In [1]: import numpy as np

In [2]: from numpy import linalg as LA

In [3]: np.set_printoptions(suppress=True, linewidth=200)

In [4]: W0 = np.load("a.npy")

In [5]: W0
Out[5]: 
array([[ 0, -3, -7,  5,  0],
       [ 7, -5,  0,  8, -1],
       [ 0, -3, -7,  5,  0]])

In [6]: np.abs(np.diag(LA.qr(W0)[1])) > 1e-9
Out[6]: array([ True,  True, False])

In [7]: LA.lstsq(W0[:-1].T, W0[-1])[2]
Out[7]: np.int32(2)

In [8]: round(np.trace(LA.pinv(W0) @ W0), 1)
Out[8]: np.float64(2.0)

In [9]: rk = LA.matrix_rank(W0)

In [10]: rk
Out[10]: np.int64(2)

In [11]: N = LA.svd(W0)[2][rk:].T

In [12]: [int(LA.matrix_rank(np.delete(W0, i, axis=0))) for i in range(3)]
Out[12]: [2, 1, 2]

In [13]: F = np.load("test5.npy")

In [14]: F
Out[14]: 
array([[ 0,  0,  0],
       [-2,  1, -2],
       [ 0,  0,  0],
       [ 0,  0,  0],
       [ 4, 10, -1],
       [ 0,  0,  0],
       [ 0,  0,  0],
       [-2,  1, -2],
       [ 0,  0,  0],
       [ 0,  0,  0],
       [-2,  1, -2]])

In [15]: Xs = F - F.mean(axis=0)

In [16]: U, sig, vt = LA.svd(Xs, full_matrices=False)

In [17]: np.round((sig ** 2).sum() ** 2 / (sig ** 4).sum(), 1)
Out[17]: np.float64(1.3)

In [18]: np.searchsorted(np.cumsum(sig ** 2) / (sig ** 2).sum(), 0.9) + 1
Out[18]: np.int64(2)

In [19]: (np.sign(U[:, 0]) == np.sign(U[0, 0])).astype(int)
Out[19]: array([1, 1, 1, 1, 0, 1, 1, 1, 1, 1, 1])

In [20]: LA.matrix_rank(Xs)
Out[20]: np.int64(2)

In [21]: np.abs(U[:, 0]).argmax()
Out[21]: np.int64(4)

In [22]: sig.round(1) + 0
Out[22]: array([10.2,  4.3,  0. ])

In [23]: np.round(sig ** 2 / (sig ** 2).sum(), 1) + 0
Out[23]: array([0.8, 0.2, 0. ])

In [24]: vec = np.array([0, -3, -3])

In [25]: h1 = np.maximum(F @ vec, 0)

In [26]: h1
Out[26]: array([0, 3, 0, 0, 0, 0, 0, 3, 0, 0, 3])

In [27]: F.T @ h1
Out[27]: array([-18,   9, -18])

In [28]: np.round(np.tanh(F @ vec), 1)
Out[28]: array([ 0.,  1.,  0.,  0., -1.,  0.,  0.,  1.,  0.,  0.,  1.])

In [29]: X = np.load("sample13.npy")

In [30]: X
Out[30]: 
array([[  0,  16,  16],
       [-20,  18,  18],
       [  6,  -8,  -8],
       [ 14, -18, -18],
       [ 10,   6,   6]])

In [31]: def softmax(z):
    ...:     e = np.exp(z - z.max(axis=-1, keepdims=True))
    ...:     return e / e.sum(axis=-1, keepdims=True)
    ...: 

In [32]: np.round(softmax(X).sum(axis=1), 1)
Out[32]: array([1., 1., 1., 1., 1.])

In [33]: att = X @ X.T / np.sqrt(3)

In [34]: softmax(att)[3] @ X
Out[34]: array([ 14., -18., -18.])

In [35]: softmax(att).round(6).argmax(axis=1)
Out[35]: array([1, 1, 3, 3, 0])

In [36]: np.round(softmax(att + np.triu(np.full(att.shape, -np.inf), 1)), 1) + 0
Out[36]: 
array([[1., 0., 0., 0., 0.],
       [0., 1., 0., 0., 0.],
       [0., 0., 1., 0., 0.],
       [0., 0., 0., 1., 0.],
       [1., 0., 0., 0., 0.]])

In [37]: np.round(softmax(att), 1) + 0
Out[37]: 
array([[0., 1., 0., 0., 0.],
       [0., 1., 0., 0., 0.],
       [0., 0., 0., 1., 0.],
       [0., 0., 0., 1., 0.],
       [1., 0., 0., 0., 0.]])

In [38]: np.abs(np.diag(LA.qr(X)[1])) > 1e-9
Out[38]: array([ True,  True, False])

In [39]: np.argsort(-LA.norm(X, axis=0).round(6), kind="stable")[:3]
Out[39]: array([1, 2, 0])

In [40]: LA.matrix_rank(X, rtol=0.1)
Out[40]: np.int64(2)

In [41]: LA.cond(X) > 100
Out[41]: np.True_

In [42]: [round(float(x), 1) for x in LA.svd(X, compute_uv=False)[:3]]
Out[42]: [49.3, 17.6, 0.0]

In [43]: ang = np.deg2rad(36)

In [44]: mat = np.eye(5)

In [45]: mat[np.ix_([4, 0], [4, 0])] = [[np.cos(ang), -np.sin(ang)], [np.sin(ang), np.cos(ang)]]

In [46]: mat.round(1)
Out[46]: 
array([[ 0.8,  0. ,  0. ,  0. ,  0.6],
       [ 0. ,  1. ,  0. ,  0. ,  0. ],
       [ 0. ,  0. ,  1. ,  0. ,  0. ],
       [ 0. ,  0. ,  0. ,  1. ,  0. ],
       [-0.6,  0. ,  0. ,  0. ,  0.8]])

In [47]: r0 = np.array([-3, -2, -4, 5, 5])

In [48]: other = mat + np.outer(r0, np.eye(5)[1])

In [49]: LA.matrix_rank(other - mat)
Out[49]: np.int64(1)

In [50]: np.round(mat @ mat, 1)
Out[50]: 
array([[ 0.3,  0. ,  0. ,  0. ,  1. ],
       [ 0. ,  1. ,  0. ,  0. ,  0. ],
       [ 0. ,  0. ,  1. ,  0. ,  0. ],
       [ 0. ,  0. ,  0. ,  1. ,  0. ],
       [-1. ,  0. ,  0. ,  0. ,  0.3]])

In [51]: round(float(LA.det(mat)), 1)
Out[51]: 1.0

In [52]: mat[:, 3] @ mat[:, 2]
Out[52]: np.float64(0.0)

In [53]: np.round(mat @ mat.T, 1) + 0
Out[53]: 
array([[1., 0., 0., 0., 0.],
       [0., 1., 0., 0., 0.],
       [0., 0., 1., 0., 0.],
       [0., 0., 0., 1., 0.],
       [0., 0., 0., 0., 1.]])

In [54]: np.round(LA.svd(mat, compute_uv=False), 1)
Out[54]: array([1., 1., 1., 1., 1.])

In [55]: np.round(mat.T @ mat, 1) + 0
Out[55]: 
array([[1., 0., 0., 0., 0.],
       [0., 1., 0., 0., 0.],
       [0., 0., 1., 0., 0.],
       [0., 0., 0., 1., 0.],
       [0., 0., 0., 0., 1.]])

In [56]: rng = np.random.default_rng(967)

In [57]: z = rng.permutation(5)

In [58]: other = mat[:, z] * rng.choice([-1, 1], 5)

In [59]: other.round(1)
Out[59]: 
array([[-0. , -0.6,  0.8,  0. , -0. ],
       [-0. , -0. ,  0. ,  0. , -1. ],
       [-1. , -0. ,  0. ,  0. , -0. ],
       [-0. , -0. ,  0. ,  1. , -0. ],
       [-0. , -0.8, -0.6,  0. , -0. ]])

In [60]: U, _, vt = LA.svd(mat.T @ other)

In [61]: np.round(U @ vt, 1) + 0
Out[61]: 
array([[ 0.,  0.,  1.,  0.,  0.],
       [ 0.,  0.,  0.,  0., -1.],
       [-1.,  0.,  0.,  0.,  0.],
       [ 0.,  0.,  0.,  1.,  0.],
       [ 0., -1.,  0.,  0.,  0.]])

In [62]: vec = np.array([5, 4, 3, 2, 4])

In [63]: h1 = np.maximum(mat @ vec, 0)

In [64]: np.round(mat.T @ h1, 1)
Out[64]: array([5., 4., 3., 2., 4.])

In [65]: np.round(np.maximum(mat @ vec, 0) - np.maximum(-mat @ vec, 0), 1)
Out[65]: array([6.4, 4. , 3. , 2. , 0.3])

In [66]: np.round(np.maximum(mat @ (3 * vec), 0), 1)
Out[66]: array([19.2, 12. ,  9. ,  6. ,  0.9])

In [67]: Q, _ = LA.qr(np.array([[-1.6, 1.6, 0.6], [1.5, -0.7, -2.3], [-2.0, 0.3, -0.3]]))

In [68]: A = 5 * Q

In [69]: A.round(1)
Out[69]: 
array([[-2.7, -3.9,  1.5],
       [ 2.5, -0.1,  4.3],
       [-3.4,  3.1,  2. ]])

In [70]: vec = np.array([-9, -2, 1])

In [71]: y = A @ vec

In [72]: coef, lr = np.zeros(3), 1 / LA.norm(A, 2) ** 2

In [73]: for i in range(30):
    ...:     coef -= lr * A.T @ (A @ coef - y)
    ...:     if i % 5 == 0: print(i, round(LA.norm(A @ coef - y), 1))
    ...: 
0 0.0
5 0.0
10 0.0
15 0.0
20 0.0
25 0.0

In [74]: round(float(LA.cond(A)), 1)
Out[74]: 1.0

In [75]: coef.round(1)
Out[75]: array([-9., -2.,  1.])

In [76]: Q, R = LA.qr(A)

In [77]: abs(R[0, 0]), round(LA.norm(A[:, 0]), 1)
Out[77]: (np.float64(5.0), np.float64(5.0))

In [78]: np.round(np.trace(Q @ Q.T), 1)
Out[78]: np.float64(3.0)

In [79]: r0, g = A[1], A[2]

In [80]: round(r0 @ g, 1)
Out[80]: np.float64(0.0)

In [81]: p = (r0 @ g) / (r0 @ r0) * r0

In [82]: np.round(g - p, 1)
Out[82]: array([-3.4,  3.1,  2. ])

In [83]: np.round((g - p) @ r0, 1)
Out[83]: np.float64(0.0)

In [84]: LA.matrix_rank(np.outer(r0, g))
Out[84]: np.int64(1)
